$ python -q
>>> import numpy as np
>>> import numpy.linalg as la
>>> np.set_printoptions(precision=2, suppress=True, linewidth=100)
>>> def rd(a):
...     return np.round(a, 2) + 0
... 
>>> W0 = np.load("block3.npy")
>>> print(rd(W0))
[[-0.26  0.37 -0.89]
 [-0.09 -0.93 -0.36]
 [-0.96 -0.02  0.28]]
>>> x = np.array([3, 0, -2])
>>> rd(np.sort(np.abs(np.degrees(np.angle(la.eigvals(W0))))))
array([  0.  , 163.23, 163.23])
>>> rd(la.inv(W0))
array([[-0.26, -0.09, -0.96],
       [ 0.37, -0.93, -0.02],
       [-0.89, -0.36,  0.28]])
>>> print(rd(W0.T @ (W0 @ x)))
[ 3.  0. -2.]
>>> x = np.array([1, 3, 1])
>>> target = W0 @ x
>>> print(rd(target))
[-0.04 -3.23 -0.74]
>>> rd(la.solve(W0, 3 * target))
array([3., 9., 3.])
>>> rd(la.solve(W0, target))
array([1., 3., 1.])
>>> def softmax(z):
...     e = np.exp(z - z.max(axis=-1, keepdims=True))
...     return e / e.sum(axis=-1, keepdims=True)
... 
>>> rd(softmax(10 * W0[1]))
array([0.94, 0.  , 0.06])
>>> rd(softmax(W0[1]))
array([0.46, 0.2 , 0.35])
>>> rd(softmax(W0[1] + -1))
array([0.46, 0.2 , 0.35])
>>> att = W0 @ W0.T / np.sqrt(3)
>>> softmax(att).round(6).argmax(axis=1)
array([0, 1, 2])
>>> rd(softmax(att))
array([[0.47, 0.26, 0.26],
       [0.26, 0.47, 0.26],
       [0.26, 0.26, 0.47]])
>>> print(rd(la.pinv(W0)))
[[-0.26 -0.09 -0.96]
 [ 0.37 -0.93 -0.02]
 [-0.89 -0.36  0.28]]
>>> rd(W0.T @ W0)
array([[1., 0., 0.],
       [0., 1., 0.],
       [0., 0., 1.]])
>>> rd(W0 @ W0.T)
array([[1., 0., 0.],
       [0., 1., 0.],
       [0., 0., 1.]])
>>> rd(la.svd(W0, compute_uv=False))
array([1., 1., 1.])
>>> rd(W0[:, 2] @ W0[:, 1])
np.float64(0.0)
>>> print(rd(la.norm(W0, axis=0)))
[1. 1. 1.]
>>> out = np.array([[1, 0, 0], [2, 2, 3], [3, 0, -2]])
>>> np.vstack([W0, out.T]).shape
(6, 3)
>>> rd(W0 @ out)
array([[-2.19,  0.74,  2.89],
       [-3.03, -1.86, -2.06],
       [-0.17, -0.03, -0.6 ]])
>>> rd(np.einsum("ik,kj->ij", W0, out))
array([[-2.19,  0.74,  2.89],
       [-3.03, -1.86, -2.06],
       [-0.17, -0.03, -0.6 ]])
>>> K = 4 * np.eye(4) + np.eye(4, k=1)
>>> K
array([[4., 1., 0., 0.],
       [0., 4., 1., 0.],
       [0., 0., 4., 1.],
       [0., 0., 0., 4.]])
>>> ev, vecs = la.eig(K)
>>> K @ vecs[:, 0] - ev[0] * vecs[:, 0]
array([0., 0., 0., 0.])
>>> rd(np.sort(la.eigvals(K.T)))
array([4., 4., 4., 4.])
>>> ev
array([4., 4., 4., 4.])
>>> rd(np.sort(la.eigvals(K @ K)))
array([16., 16., 16., 16.])
>>> rd(np.sort(la.eigvals(la.inv(K))))
array([0.25, 0.25, 0.25, 0.25])
>>> np.prod(ev)
np.float64(256.0)
>>> x = np.array([3, 1, 0, 1])
>>> target = K @ x
>>> coef, lr = np.zeros(4), 1 / la.norm(K, 2) ** 2
>>> for i in range(250):
...     coef -= lr * K.T @ (K @ coef - target)
...     if i % 50 == 0: print(i, round(la.norm(K @ coef - target), 2))
... 
0 3.5
50 0.0
100 0.0
150 0.0
200 0.0
>>> print(rd(coef))
[3. 1. 0. 1.]
>>> out = np.array([[0, 2], [0, 1]])
>>> basis = np.kron(out, K)
>>> la.matrix_rank(basis)
np.int64(4)
>>> rd(la.norm(basis, 2)), rd(la.norm(out, 2) * la.norm(K, 2))
(np.float64(10.81), np.float64(10.81))
>>> data = np.load("arr.npy")
>>> data
array([[5., 1.],
       [0., 5.]])
>>> print(np.prod(np.diag(data)), rd(la.det(data)))
25.0 25.0
>>> print(la.matrix_rank(data - data[0, 0] * np.eye(2)))
1
>>> data @ data
array([[25., 10.],
       [ 0., 25.]])
>>> rng = np.random.default_rng(74128)
>>> idx = rng.permutation(2)
>>> out = data[:, idx] * rng.choice([-1, 1], 2)
>>> out
array([[-5.,  1.],
       [-0.,  5.]])
>>> U, _, Vh = la.svd(data.T @ out)
>>> rd(U @ Vh)
array([[-1.,  0.],
       [ 0.,  1.]])
>>> rd(la.lstsq(data, out)[0])
array([[-1.,  0.],
       [ 0.,  1.]])
>>> out - out[0]
array([[0., 0.],
       [5., 4.]])
>>> rd(la.norm(out))
np.float64(7.14)
>>> out[2]
Traceback (most recent call last):
  File "<python-input-64>", line 1, in <module>
    out[2]
    ~~~^^^
IndexError: index 2 is out of bounds for axis 0 with size 2
>>> out.mean(axis=0)
array([-2.5,  3. ])
>>> rd(la.svd(out, compute_uv=False))
array([5.52, 4.52])
>>> out[:, 2]
Traceback (most recent call last):
  File "<python-input-67>", line 1, in <module>
    out[:, 2]
    ~~~^^^^^^
IndexError: index 2 is out of bounds for axis 1 with size 2
>>> out.shape
(2, 2)
>>> np.abs(out).max()
np.float64(5.0)
>>> print(np.unravel_index(np.abs(data).argmax(), data.shape))
(np.int64(0), np.int64(0))
>>> np.abs(data).max()
np.float64(5.0)
>>> rd(la.norm(data))
np.float64(7.14)
>>> np.diff(data, axis=0)
array([[-5.,  4.]])
>>> data.mean(axis=0)
array([2.5, 3. ])
>>> print(rd(la.svd(data, compute_uv=False)))
[5.52 4.52]
>>> data.shape
(2, 2)
>>> la.rank(data)
Traceback (most recent call last):
  File "<python-input-77>", line 1, in <module>
    la.rank(data)
    ^^^^^^^
AttributeError: module 'numpy.linalg' has no attribute 'rank'
>>> idx = rng.permutation(3)
>>> out = W0[:, idx] * rng.choice([-1, 1], 3)
>>> rd(out)
array([[-0.37,  0.26, -0.89],
       [ 0.93,  0.09, -0.36],
       [ 0.02,  0.96,  0.28]])
>>> U, _, Vh = la.svd(W0.T @ out)
>>> idx
array([1, 0, 2])
>>> rd(U @ Vh)
array([[ 0., -1.,  0.],
       [-1.,  0.,  0.],
       [ 0.,  0.,  1.]])
>>> rd(la.lstsq(W0, out)[0])
array([[ 0., -1.,  0.],
       [-1.,  0.,  0.],
       [ 0.,  0.,  1.]])
>>> feats = np.array([[10.76, -23.95, -12.63],
...     [9.53, -20.42, -11.38],
...     [8.41, -17.37, -10.27],
...     [6.5, -12.53, -8.41],
...     [3.27, -5.51, -5.27],
...     [0.35, -0.8, -1.88],
...     [0.34, 0.22, 0.78],
...     [0.58, 0.36, 1.12],
...     [1.94, 1.37, 2.53],
...     [11.28, 16.7, 10.02],
...     [16.41, 29.54, 14.53],
...     [16.87, 30.81, 14.95]])
>>> dist = la.norm(feats[:, None] - feats[None], axis=-1)
>>> print(la.matrix_rank(dist ** 2))
5
>>> print(rd(dist[:5, :5]))
[[ 0.    3.94  7.37 12.9  21.22]
 [ 3.94  0.    3.43  8.96 17.29]
 [ 7.37  3.43  0.    5.53 13.86]
 [12.9   8.96  5.53  0.    8.34]
 [21.22 17.29 13.86  8.34  0.  ]]
>>> rd(dist[11])
array([61.62, 58.07, 55.04, 50.31, 43.74, 39.44, 37.55, 37.2 , 35.27, 15.96,  1.41,  0.  ])
>>> rd(la.norm(feats - feats.mean(axis=0), axis=1))
array([26.97, 23.14, 19.86, 14.73,  8.19,  7.01,  6.97,  6.82,  6.24, 20.26, 34.51, 35.91])
>>> P = feats @ la.solve(feats.T @ feats, feats.T)
>>> rd(P @ feats[:, 2])
array([-12.63, -11.38, -10.27,  -8.41,  -5.27,  -1.88,   0.78,   1.12,   2.53,  10.02,  14.53,
        14.95])
>>> np.allclose(P @ P, P)
True
>>> rd(la.eigvalsh(P))
array([0., 0., 0., 0., 0., 0., 0., 0., 0., 1., 1., 1.])
>>> x = np.array([3, 1, 0])
>>> h1 = np.maximum(feats @ x, 0)
>>> print(np.flatnonzero(h1 > 1e-9))
[ 0  1  2  3  4  5  6  7  8  9 10 11]
>>> print(rd(np.tanh(feats @ x)))
[1.   1.   1.   1.   1.   0.24 0.85 0.97 1.   1.   1.   1.  ]
>>> out = np.c_[feats[:, :2] @ np.array([[-1, -3], [2, -1]]), np.array([3, 2, 2, 3, 2, 2, 2, 0, 0, 0, 2, 2])]
>>> print(rd(out))
[[-58.66  -8.33   3.  ]
 [-50.37  -8.17   2.  ]
 [-43.15  -7.86   2.  ]
 [-31.56  -6.97   3.  ]
 [-14.29  -4.3    2.  ]
 [ -1.95  -0.25   2.  ]
 [  0.1   -1.24   2.  ]
 [  0.14  -2.1    0.  ]
 [  0.8   -7.19   0.  ]
 [ 22.12 -50.54   0.  ]
 [ 42.67 -78.77   2.  ]
 [ 44.75 -81.42   2.  ]]
>>> rd(la.norm(out - feats @ la.lstsq(feats, out)[0], axis=0))
array([0.  , 0.  , 2.93])
>>> la.matrix_rank(out)
np.int64(3)
>>> print(rd(la.norm(la.qr(feats)[0].T @ out, axis=0) ** 2 / ((out ** 2).sum(axis=0) + 1e-12)))
[1.   1.   0.81]
